>>> import numpy as np
>>> np.set_printoptions(suppress=True, linewidth=120)
>>> tidy = lambda a: np.round(a, 1) + 0
>>> rng = np.random.default_rng(81)
>>> A = (rng.random((5, 5)) < 0.3) + np.eye(5)
>>> A /= A.sum(axis=1, keepdims=True)
>>> print(tidy(A))
[[0.5 0.5 0.  0.  0. ]
 [0.  0.2 0.2 0.2 0.2]
 [0.  0.  1.  0.  0. ]
 [0.  0.  0.3 0.3 0.3]
 [0.  0.  0.5 0.  0.5]]
>>> ev, vecs = np.linalg.eig(A)
>>> print(tidy(ev))
[0.5 0.2 0.3 0.5 1. ]
>>> print(tidy(np.sort(np.linalg.eigvals(A @ A))))
[0.1 0.1 0.2 0.2 1. ]
>>> print(tidy(np.prod(ev)))
0.0
>>> print(tidy(np.sort(np.linalg.eigvals(A.T))))
[0.2 0.3 0.5 0.5 1. ]
>>> print(tidy(np.sort(np.abs(np.linalg.eigvals(A)))))
[0.2 0.3 0.5 0.5 1. ]
>>> print(tidy(np.linalg.matrix_power(A, 4)))
[[0.1 0.1 0.5 0.1 0.2]
 [0.  0.  0.8 0.  0.1]
 [0.  0.  1.  0.  0. ]
 [0.  0.  0.9 0.  0.1]
 [0.  0.  0.9 0.  0.1]]
>>> print(np.allclose(A, A.T))
False
>>> print(tidy(np.linalg.det(A)))
0.0
>>> print(tidy(np.trace(A)))
2.6
>>> print(np.allclose(A @ A.T, A.T @ A))
False
>>> print(tidy(np.linalg.matrix_power(A, 2)))
[[0.2 0.4 0.1 0.1 0.1]
 [0.  0.1 0.5 0.1 0.3]
 [0.  0.  1.  0.  0. ]
 [0.  0.  0.6 0.1 0.3]
 [0.  0.  0.8 0.  0.2]]
>>> print(tidy(np.sort(np.abs(np.linalg.eigvals(A)))[::-1]))
[1.  0.5 0.5 0.3 0.2]
>>> print(A.sum(axis=1))
[1. 1. 1. 1. 1.]
>>> pr = np.eye(5)[4]
>>> for _ in range(5):
...     pr = pr @ A
...     print(pr.round(1))
... 
[0.  0.  0.5 0.  0.5]
[0.  0.  0.8 0.  0.2]
[0.  0.  0.9 0.  0.1]
[0.  0.  0.9 0.  0.1]
[0. 0. 1. 0. 0.]
>>> W0 = np.loadtxt("arr.csv", delimiter=",")
>>> print(W0)
[[  3.   4.   5.   6.   7.   8.   9.  10.  11.  12.]
 [ 13.  14.  15.  16.  17.  18.  19.  20.  21.  22.]
 [ 23.  24.  25.  26.  27.  28.  29.  30.  31.  32.]
 [ 33.  34.  35.  36.  37.  38.  39.  40.  41.  42.]
 [ 43.  44.  45.  46.  47.  48.  49.  50.  51.  52.]
 [ 53.  54.  55.  56.  57.  58.  59.  60.  61.  62.]
 [ 63.  64.  65.  66.  67.  68.  69.  70.  71.  72.]
 [ 73.  74.  75.  76.  77.  78.  79.  80.  81.  82.]
 [ 83.  84.  85.  86.  87.  88.  89.  90.  91.  92.]
 [ 93.  94.  95.  96.  97.  98.  99. 100. 101. 102.]
 [103. 104. 105. 106. 107. 108. 109. 110. 111. 112.]]
>>> other = np.array([[3, 3],
...     [0, 1],
...     [0, 2],
...     [1, 1],
...     [2, 1],
...     [1, 0],
...     [1, 1],
...     [3, 0],
...     [2, 0],
...     [2, 0]])
>>> print(W0 @ other)
[[ 122.   45.]
 [ 272.  135.]
 [ 422.  225.]
 [ 572.  315.]
 [ 722.  405.]
 [ 872.  495.]
 [1022.  585.]
 [1172.  675.]
 [1322.  765.]
 [1472.  855.]
 [1622.  945.]]
>>> print(np.linalg.matrix_rank(np.vstack([W0, other.T])))
4
